$ python3 -q
>>> import numpy as np
>>> np.set_printoptions(precision=2, suppress=True, linewidth=140)
>>> J = np.load("m.npy")
>>> J
array([[-1,  2, -3, -2,  3,  1, -1, -2],
       [ 0, -1, -2,  3, -1,  1,  1,  1],
       [ 0,  0,  3,  1, -3,  0,  2, -1],
       [ 0,  0,  0, -3,  3, -1,  3, -3],
       [ 0,  0,  0,  0,  1, -3,  0,  3],
       [ 0,  0,  0,  0,  0, -2,  3, -2],
       [ 0,  0,  0,  0,  0,  0,  2,  1],
       [ 0,  0,  0,  0,  0,  0,  0,  3]])
>>> # triangular, det is the product of the diagonal
>>> x = np.array([2, 1, 0, 1, 0, 0, 1, 0])
>>> h1 = np.maximum(J @ x, 0)
>>> np.flatnonzero(h1 > 1e-9)
array([1, 2, 5, 6])
>>> J.T @ h1
array([  0,  -3,   3,  12, -12,  -3,  22,  -4])
>>> feats = np.loadtxt("layer8.csv", delimiter=",")
>>> feats
array([[  0., -16.,   0., -16.],
       [ 24., -12.,  24., -12.],
       [  0., -28.,   0., -16.],
       [ 42., -21.,  24., -12.]])
>>> A2 = np.linalg.inv(feats)
>>> np.linalg.inv(A2)
array([[ -0., -16.,  -0., -16.],
       [ 24., -12.,  24., -12.],
       [ -0., -28.,  -0., -16.],
       [ 42., -21.,  24., -12.]])
>>> round(float(np.linalg.cond(feats)), 2)
16.35
>>> np.linalg.det(feats) * A2
array([[  3456.,  -4608.,  -3456.,   4608.],
       [  6912.,     -0.,  -6912.,     -0.],
       [ -6048.,   8064.,   3456.,  -4608.],
       [-12096.,     -0.,   6912.,     -0.]])
>>> f, r1 = feats[3], feats[1]
>>> f @ f
np.float64(2925.0)
>>> pr = (f @ r1) / (f @ f) * f
>>> print(np.linalg.matrix_rank(np.outer(f, r1)))
1
>>> pr
array([ 28.43, -14.22,  16.25,  -8.12])
>>> np.round((r1 - pr) @ f, 2)
np.float64(-0.0)
>>> O, R = np.linalg.qr(feats)
>>> round(float(abs(R[0, 0])), 2), np.round(np.linalg.norm(feats[:, 0]), 2)
(48.37, np.float64(48.37))
>>> np.round(O @ R, 2) + 0
array([[  0., -16.,   0., -16.],
       [ 24., -12.,  24., -12.],
       [  0., -28.,   0., -16.],
       [ 42., -21.,  24., -12.]])
>>> R.round(2) + 0
array([[-48.37,  24.19, -32.75,  16.37],
       [  0.  , -32.25,   0.  , -21.83],
       [  0.  ,   0.  ,  -8.93,   4.47],
       [  0.  ,   0.  ,   0.  ,   5.95]])
>>> np.abs(np.diag(R))
array([48.37, 32.25,  8.93,  5.95])
>>> O.shape, R.shape
((4, 4), (4, 4))
>>> O = feats.astype(float).copy()
>>> for j in range(4):
...     O[:, j] -= O[:, :j] @ (O[:, :j].T @ O[:, j])
...     O[:, j] /= np.linalg.norm(O[:, j])
... 
>>> np.round(O.T @ O, 2) + 0
array([[1., 0., 0., 0.],
       [0., 1., 0., 0.],
       [0., 0., 1., 0.],
       [0., 0., 0., 1.]])
>>> O.round(2) + 0
array([[ 0.  , -0.5 ,  0.  , -0.87],
       [ 0.5 ,  0.  ,  0.87,  0.  ],
       [ 0.  , -0.87,  0.  ,  0.5 ],
       [ 0.87,  0.  , -0.5 ,  0.  ]])
>>> np.round(O.T @ feats, 2) + 0
array([[ 48.37, -24.19,  32.75, -16.37],
       [  0.  ,  32.25,   0.  ,  21.83],
       [  0.  ,   0.  ,   8.93,  -4.47],
       [  0.  ,   0.  ,   0.  ,   5.95]])
>>> arr = np.load("x.npy")
>>> arr
array([[ 1,  1,  1,  1,  1,  1,  1,  1],
       [ 1, -1, -1,  1, -1,  1,  1, -1],
       [ 1,  1, -1, -1,  1,  1, -1, -1],
       [ 1, -1,  1, -1,  1, -1,  1, -1],
       [ 1, -1,  1, -1, -1,  1, -1,  1],
       [ 1, -1, -1,  1,  1, -1, -1,  1],
       [ 1,  1, -1, -1, -1, -1,  1,  1],
       [ 1,  1,  1,  1, -1, -1, -1, -1]])
>>> np.linalg.svd(arr, compute_uv=False)
array([2.83, 2.83, 2.83, 2.83, 2.83, 2.83, 2.83, 2.83])
>>> np.linalg.pinv(arr)
array([[ 0.12,  0.12,  0.12,  0.12,  0.12,  0.12,  0.12,  0.12],
       [ 0.12, -0.13,  0.12, -0.13, -0.12, -0.12,  0.13,  0.12],
       [ 0.12, -0.13, -0.12,  0.13,  0.12, -0.13, -0.12,  0.13],
       [ 0.12,  0.13, -0.13, -0.13, -0.12,  0.12, -0.13,  0.12],
       [ 0.12, -0.12,  0.12,  0.12, -0.12,  0.12, -0.12, -0.12],
       [ 0.13,  0.12,  0.12, -0.12,  0.12, -0.13, -0.12, -0.13],
       [ 0.12,  0.12, -0.13,  0.12, -0.12, -0.12,  0.12, -0.12],
       [ 0.12, -0.13, -0.12, -0.12,  0.12,  0.12,  0.12, -0.12]])
>>> arr @ arr.T
array([[8, 0, 0, 0, 0, 0, 0, 0],
       [0, 8, 0, 0, 0, 0, 0, 0],
       [0, 0, 8, 0, 0, 0, 0, 0],
       [0, 0, 0, 8, 0, 0, 0, 0],
       [0, 0, 0, 0, 8, 0, 0, 0],
       [0, 0, 0, 0, 0, 8, 0, 0],
       [0, 0, 0, 0, 0, 0, 8, 0],
       [0, 0, 0, 0, 0, 0, 0, 8]])
>>> arr.T @ arr
array([[8, 0, 0, 0, 0, 0, 0, 0],
       [0, 8, 0, 0, 0, 0, 0, 0],
       [0, 0, 8, 0, 0, 0, 0, 0],
       [0, 0, 0, 8, 0, 0, 0, 0],
       [0, 0, 0, 0, 8, 0, 0, 0],
       [0, 0, 0, 0, 0, 8, 0, 0],
       [0, 0, 0, 0, 0, 0, 8, 0],
       [0, 0, 0, 0, 0, 0, 0, 8]])
>>> arr[:, 2] @ arr[:, 1]
np.int64(0)
>>> rng = np.random.default_rng(2580)
>>> z = rng.permutation(8)
>>> print(z)
[2 3 7 4 6 0 1 5]
>>> A2 = arr[z][:, z]
>>> np.diag(A2)
array([-1, -1, -1, -1,  1,  1, -1, -1])
>>> np.trace(A2)
np.int64(-4)
>>> A2 = np.array([[1, 1, 3], [3, 2, 1], [1, 0, 3], [1, 3, 2]])
>>> np.vstack([feats, A2.T]).shape
(7, 4)
>>> np.einsum("ij,ij->i", feats, feats)
array([ 512., 1440., 1040., 2925.])
>>> print(np.einsum("ik,kj->ij", feats, A2))
[[ -64.  -80.  -48.]
 [   0.  -36.  108.]
 [-100. -104.  -60.]
 [  -9.  -36.  153.]]
>>> np.einsum("ij->j", feats)
array([ 66., -77.,  48., -56.])
>>> np.linalg.matrix_rank(feats @ A2)
np.int64(3)
>>> print(np.einsum("ik,kj->ji", feats, A2))
[[ -64.    0. -100.   -9.]
 [ -80.  -36. -104.  -36.]
 [ -48.  108.  -60.  153.]]
>>> np.linalg.matrix_rank(np.vstack([feats, A2.T]))
np.int64(4)
